% ipython --no-banner

In [1]: import numpy as np

In [2]: from numpy import linalg as LA

In [3]: np.set_printoptions(precision=3, suppress=True, linewidth=100)

In [4]: E = np.array([[0, 2, 0], [3, 0, 0], [-1, 0, 0], [0, 1, 0]])

In [5]: Uu, sv, vt = LA.svd(E)

In [6]: V = vt[:(sv > 1e-8).sum()]

In [7]: rng = np.random.default_rng(4393)

In [8]: vec = E[3] + 3 * E[1] + rng.integers(2) * np.eye(3)[2]

In [9]: vec
Out[9]: array([9., 1., 0.])

In [10]: np.allclose(V.T @ V @ vec, vec)
Out[10]: True

In [11]: np.round(LA.norm(vec - V.T @ V @ vec), 3)
Out[11]: np.float64(0.0)

In [12]: np.diag(V.T @ V)
Out[12]: array([1., 1., 0.])

In [13]: gram = E.T @ E

In [14]: LA.eigvalsh(gram)[::-1]
Out[14]: array([10.,  5.,  0.])

In [15]: LA.svd(E, compute_uv=False) ** 2
Out[15]: array([10.,  5.,  0.])

In [16]: LA.matrix_rank(gram)
Out[16]: np.int64(2)

In [17]: LA.matrix_rank(E, rtol=0.1)
Out[17]: np.int64(2)

In [18]: [round(float(x), 3) for x in LA.svd(E, compute_uv=False)[:3]]
Out[18]: [3.162, 2.236, 0.0]

In [19]: np.argsort(-LA.norm(E, axis=0).round(6), kind="stable")[:3]
Out[19]: array([0, 1, 2])

In [20]: rk = LA.matrix_rank(E)

In [21]: rk
Out[21]: np.int64(2)

In [22]: null = LA.svd(E)[2][rk:].T

In [23]: null @ null.T
Out[23]: 
array([[0., 0., 0.],
       [0., 0., 0.],
       [0., 0., 1.]])

In [24]: null[:, 0] / null[np.abs(null[:, 0]).round(6).argmax(), 0]
Out[24]: array([0., 0., 1.])

In [25]: E @ null
Out[25]: 
array([[0.],
       [0.],
       [0.],
       [0.]])

In [26]: [int(LA.matrix_rank(E[:i])) for i in range(1, len(E) + 1)]
Out[26]: [1, 2, 2, 2]

In [27]: [int(LA.matrix_rank(E[:, :j + 1])) for j in range(3)]
Out[27]: [1, 2, 2]

In [28]: null.shape
Out[28]: (3, 1)

In [29]: np.allclose(E @ null, 0)
Out[29]: True

In [30]: [int(LA.matrix_rank(np.delete(E, i, axis=0))) for i in range(4)]
Out[30]: [2, 2, 2, 2]

In [31]: F = np.loadtxt("case13.csv", delimiter=",")

In [32]: F
Out[32]: 
array([[ -1.529,  -0.302,   5.369],
       [ -4.005,  -0.782,  14.424],
       [  1.478,   0.314,  -5.427],
       [ -0.513,  -0.065,   1.791],
       [  1.514,   0.327,  -5.413],
       [  1.513,   0.339,  -5.382],
       [  3.485,   0.71 , -12.586],
       [  1.494,   0.323,  -5.417],
       [ -2.007,  -0.411,   7.169],
       [ -0.979,  -0.223,   3.625]])

In [33]: Y = E / np.sqrt((E ** 2).mean(axis=1, keepdims=True))

In [34]: E - E.mean(axis=1, keepdims=True)
Out[34]: 
array([[-0.667,  1.333, -0.667],
       [ 2.   , -1.   , -1.   ],
       [-0.667,  0.333,  0.333],
       [-0.333,  0.667, -0.333]])

In [35]: LA.norm(Y, axis=1)
Out[35]: array([1.732, 1.732, 1.732, 1.732])

In [36]: LA.matrix_rank(Y) == LA.matrix_rank(E)
Out[36]: np.True_

In [37]: Y[3]
Out[37]: array([0.   , 1.732, 0.   ])
